% ipython --no-banner

In [1]: import numpy as np

In [2]: import numpy.linalg as la

In [3]: np.set_printoptions(suppress=True, linewidth=140)

In [4]: tidy = lambda a: np.round(a, 1) + 0

In [5]: rng = np.random.default_rng(40642)

In [6]: labels = rng.integers(0, 3, 6)

In [7]: A = np.array([[-3, -5, -2, -4, -2, 3],
   ...:     [-5, 4, -5, -2, 4, -5],
   ...:     [-3, 0, -3, 0, -2, 3],
   ...:     [-2, 1, -5, 5, 3, 1],
   ...:     [-5, -5, 3, -2, -4, -1],
   ...:     [1, -1, 5, 0, -3, 0]]) * (labels[:, None] == labels)

In [8]: A
Out[8]: 
array([[-3, -5, -2,  0,  0,  0],
       [-5,  4, -5,  0,  0,  0],
       [-3,  0, -3,  0,  0,  0],
       [ 0,  0,  0,  5,  0,  0],
       [ 0,  0,  0,  0, -4, -1],
       [ 0,  0,  0,  0, -3,  0]])

In [9]: other = np.array([[1, 1, -1],
   ...:     [1, -2, -2],
   ...:     [2, 0, 1],
   ...:     [1, 0, -2],
   ...:     [2, -2, -2],
   ...:     [2, -1, -1]])

In [10]: print(other.T @ A.T)
[[-12 -11  -9   5 -10  -6]
 [  7 -13  -3   0   9   6]
 [ 11  -8   0 -10   9   6]]

In [11]: np.einsum("ik,kj->ji", A, other)
Out[11]: 
array([[-12, -11,  -9,   5, -10,  -6],
       [  7, -13,  -3,   0,   9,   6],
       [ 11,  -8,   0, -10,   9,   6]])

In [12]: la.matrix_rank(A @ other)
Out[12]: np.int64(3)

In [13]: A @ other
Out[13]: 
array([[-12,   7,  11],
       [-11, -13,  -8],
       [ -9,  -3,   0],
       [  5,   0, -10],
       [-10,   9,   9],
       [ -6,   6,   6]])

In [14]: vec = np.array([8, 7, 0, 4, 9, 5])

In [15]: target = A @ vec

In [16]: target
Out[16]: array([-59, -12, -24,  20, -41, -27])

In [17]: tidy(la.solve(A.T, A[2]))
Out[17]: array([0., 0., 1., 0., 0., 0.])

In [18]: la.solve(A, target[:-1])
ValueError: solve1: Input operand 1 has a mismatch in its core dimension 0, with gufunc signature (m,m),(m)->(m) (size 5 is different from 6)


In [19]: tidy(la.solve(A, -2 * target))
Out[19]: array([-16., -14.,   0.,  -8., -18., -10.])

In [20]: u = np.array([4, 2, 2])

In [21]: np.convolve(A[4], u)
Out[21]: array([  0,   0,   0,   0, -16, -12, -10,  -2])

In [22]: np.array([np.convolve(row, u, "same") for row in A])
Out[22]: 
array([[-26, -24, -14,  -4,   0,   0],
       [  6, -22,  -2, -10,   0,   0],
       [ -6, -18,  -6,  -6,   0,   0],
       [  0,   0,  20,  10,  10,   0],
       [  0,   0,   0, -16, -12, -10],
       [  0,   0,   0, -12,  -6,  -6]])

In [23]: print(np.cross(A[4, :3], A[2, :3]))
[0 0 0]
